% ipython --no-banner

In [1]: import numpy as np

In [2]: from numpy import linalg as LA

In [3]: np.set_printoptions(precision=2, suppress=True, linewidth=160)

In [4]: tidy = lambda a: np.round(a, 2) + 0

In [5]: m1 = np.array([[-8, 0, -1, 0, 0, -3, 1],
   ...:     [1, 3, 0, 2, 2, 2, 3],
   ...:     [1, 2, -1, 2, 3, 1, 2],
   ...:     [1, 1, 0, 15, 0, -1, 1],
   ...:     [-1, -1, 2, 3, 13, 1, -2],
   ...:     [-2, 0, -3, -1, -3, -10, 1],
   ...:     [1, -2, 1, 2, -3, 1, 4]])

In [6]: x = np.array([-3, -2, -4, 0, 2, -3, -2])

In [7]: rhs = m1 @ x

In [8]: b, lr = np.zeros(7), 1 / LA.norm(m1, 2) ** 2

In [9]: for i in range(4):
   ...:     b -= lr * m1.T @ (m1 @ b - rhs)
   ...:     if i % 1 == 0: print(i, round(LA.norm(m1 @ b - rhs), 2))
   ...: 
0 34.76
1 19.59
2 11.8
3 8.0

In [10]: print(tidy(b))
[-2.84 -0.36 -0.76 -0.31  1.73 -3.56 -1.  ]

In [11]: print(tidy(LA.cond(m1)))
21.21

In [12]: r0 = np.array([-1, -3, 2, -1, -1, -2, -3])

In [13]: Y = m1 + np.outer(r0, np.eye(7)[5])

In [14]: print(tidy(LA.det(Y) / LA.det(m1)), tidy(1 + LA.solve(m1, r0)[5]))
2.23 2.23

In [15]: Y = LA.inv(m1)

In [16]: print(tidy(LA.det(m1) * Y))
[[  39270.    1752.   -9108.    1194.   -2298.  -13164.   -4734.]
 [   3680. -121548.   91812.   -5006.    7152.   -9854.   51626.]
 [  17900. -189756.  261639.   -2762.  -37386.  -21188.   -5683.]
 [  -3380.   13044.   -8931.  -20212.    1164.    4862.     -53.]
 [   1450.    9138.  -29232.    6566.  -19092.   -4366.   -2696.]
 [ -13940.   49938.  -68757.    1886.   16728.   38294.   -1271.]
 [  -6190.  -25926.  -17496.   12448.   -5586.  -11618.  -47368.]]

In [17]: print(tidy(LA.inv(Y)))
[[ -8.   0.  -1.   0.   0.  -3.   1.]
 [  1.   3.   0.   2.   2.   2.   3.]
 [  1.   2.  -1.   2.   3.   1.   2.]
 [  1.   1.   0.  15.   0.  -1.   1.]
 [ -1.  -1.   2.   3.  13.   1.  -2.]
 [ -2.   0.  -3.  -1.  -3. -10.   1.]
 [  1.  -2.   1.   2.  -3.   1.   4.]]

In [18]: print(tidy(LA.cond(m1)))
21.21

In [19]: print((np.abs(Y) > 1e-9).astype(int))
[[1 1 1 1 1 1 1]
 [1 1 1 1 1 1 1]
 [1 1 1 1 1 1 1]
 [1 1 1 1 1 1 1]
 [1 1 1 1 1 1 1]
 [1 1 1 1 1 1 1]
 [1 1 1 1 1 1 1]]

In [20]: print(tidy(LA.det(m1) * LA.det(Y)))
1.0

In [21]: print(tidy(m1 @ Y))
[[1. 0. 0. 0. 0. 0. 0.]
 [0. 1. 0. 0. 0. 0. 0.]
 [0. 0. 1. 0. 0. 0. 0.]
 [0. 0. 0. 1. 0. 0. 0.]
 [0. 0. 0. 0. 1. 0. 0.]
 [0. 0. 0. 0. 0. 1. 0.]
 [0. 0. 0. 0. 0. 0. 1.]]

In [22]: t3 = np.stack([m1, -2 * m1, m1[::-1]])

In [23]: print(t3.sum(axis=0))
[[  9  -2   2   2  -3   4   3]
 [ -3  -3  -3  -3  -5 -12  -2]
 [ -2  -3   3   1  10   0  -4]
 [  0   0   0   0   0   0   0]
 [  2   3  -3  -1 -10   0   4]
 [  3   3   3   3   5  12   2]
 [ -9   2  -2  -2   3  -4  -3]]

In [24]: print(t3.shape)
(3, 7, 7)

In [25]: O, evecs = LA.qr(m1[:, :2])[0], LA.qr(m1[:, 2:])[0]

In [26]: sigma = LA.svd(O.T @ evecs, compute_uv=False)

In [27]: print((sigma > 0.9).sum())
1

In [28]: print(tidy(np.degrees(np.arccos(sigma.clip(0, 1)))))
[25.1  55.29]

In [29]: print(tidy(sigma))
[0.91 0.57]

In [30]: Y = np.array([[-1]])

In [31]: W2 = np.array([[2, -1, 3, 1, 1, 1, 1, 0, -2],
    ...:     [2, -1, 1, 2, -2, -2, -1, -1, 2],
    ...:     [2, -2, -3, -3, -3, 3, 3, -3, 0],
    ...:     [3, 3, 1, -2, 3, 1, 0, 3, -2],
    ...:     [3, 3, 0, 0, 1, -1, 2, 1, 3],
    ...:     [3, 1, 1, 1, 3, 0, -1, -1, 2],
    ...:     [-3, 3, 2, 1, 0, -3, 1, 3, -3],
    ...:     [0, 1, 1, -3, 3, 0, -1, -1, -1],
    ...:     [-3, 3, -1, 2, 2, -1, -3, 3, -2]])

In [32]: X = np.block([[Y, np.zeros((1, 9))], [np.zeros((9, 1)), W2]])

In [33]: print(X)
[[-1.  0.  0.  0.  0.  0.  0.  0.  0.  0.]
 [ 0.  2. -1.  3.  1.  1.  1.  1.  0. -2.]
 [ 0.  2. -1.  1.  2. -2. -2. -1. -1.  2.]
 [ 0.  2. -2. -3. -3. -3.  3.  3. -3.  0.]
 [ 0.  3.  3.  1. -2.  3.  1.  0.  3. -2.]
 [ 0.  3.  3.  0.  0.  1. -1.  2.  1.  3.]
 [ 0.  3.  1.  1.  1.  3.  0. -1. -1.  2.]
 [ 0. -3.  3.  2.  1.  0. -3.  1.  3. -3.]
 [ 0.  0.  1.  1. -3.  3.  0. -1. -1. -1.]
 [ 0. -3.  3. -1.  2.  2. -1. -3.  3. -2.]]

In [34]: Uu, sigma, vt = LA.svd(X)

In [35]: print(np.argmax(sigma[:-1] / (sigma[1:] + 1e-6)) + 1)
9

In [36]: Y = Uu[:, :9] @ np.diag(sigma[:9]) @ vt[:9]

In [37]: print(LA.matrix_rank(Y))
9

In [38]: print(tidy(np.abs(X - Y).max()))
0.01

In [39]: print(tidy(LA.norm(X - Y) / LA.norm(X)))
0.0

In [40]: print(tidy(LA.norm(X - Y, 2)), tidy(sigma[9]))
0.04 0.04

In [41]: print(LA.matrix_rank(X, rtol=0.05))
9

In [42]: print(round(np.log10(LA.cond(X))))
2

In [43]: print(tidy(np.abs(LA.svd(X)[2][-1])))
[0.   0.17 0.49 0.44 0.02 0.39 0.54 0.22 0.15 0.19]

In [44]: print([round(float(x), 2) for x in LA.svd(X, compute_uv=False)[:3]])
[11.7, 8.67, 7.19]

In [45]: ang = np.radians(72)

In [46]: Rm = np.eye(10)

In [47]: Rm[2, 2] = Rm[8, 8] = np.cos(ang)

In [48]: Rm[2, 8], Rm[8, 2] = -np.sin(ang), np.sin(ang)

In [49]: print(tidy(Rm))
[[ 1.    0.    0.    0.    0.    0.    0.    0.    0.    0.  ]
 [ 0.    1.    0.    0.    0.    0.    0.    0.    0.    0.  ]
 [ 0.    0.    0.31  0.    0.    0.    0.    0.   -0.95  0.  ]
 [ 0.    0.    0.    1.    0.    0.    0.    0.    0.    0.  ]
 [ 0.    0.    0.    0.    1.    0.    0.    0.    0.    0.  ]
 [ 0.    0.    0.    0.    0.    1.    0.    0.    0.    0.  ]
 [ 0.    0.    0.    0.    0.    0.    1.    0.    0.    0.  ]
 [ 0.    0.    0.    0.    0.    0.    0.    1.    0.    0.  ]
 [ 0.    0.    0.95  0.    0.    0.    0.    0.    0.31  0.  ]
 [ 0.    0.    0.    0.    0.    0.    0.    0.    0.    1.  ]]

In [50]: Y = X @ Rm.T

In [51]: print(np.allclose(X @ X.T, Y @ Y.T))
True

In [52]: print(tidy(np.abs(Y - X).max(axis=0)))
[0.   0.   4.93 0.   0.   0.   0.   0.   2.16 0.  ]

In [53]: print(tidy(Y))
[[-1.    0.    0.    0.    0.    0.    0.    0.    0.    0.  ]
 [ 0.    2.   -0.31  3.    1.    1.    1.    1.   -0.95 -2.  ]
 [ 0.    2.    0.64  1.    2.   -2.   -2.   -1.   -1.26  2.  ]
 [ 0.    2.    2.24 -3.   -3.   -3.    3.    3.   -2.83  0.  ]
 [ 0.    3.   -1.93  1.   -2.    3.    1.    0.    3.78 -2.  ]
 [ 0.    3.   -0.02  0.    0.    1.   -1.    2.    3.16  3.  ]
 [ 0.    3.    1.26  1.    1.    3.    0.   -1.    0.64  2.  ]
 [ 0.   -3.   -1.93  2.    1.    0.   -3.    1.    3.78 -3.  ]
 [ 0.    0.    1.26  1.   -3.    3.    0.   -1.    0.64 -1.  ]
 [ 0.   -3.   -1.93 -1.    2.    2.   -1.   -3.    3.78 -2.  ]]

In [54]: print(tidy(LA.det(Rm)), tidy(np.trace(Rm)))
1.0 8.62
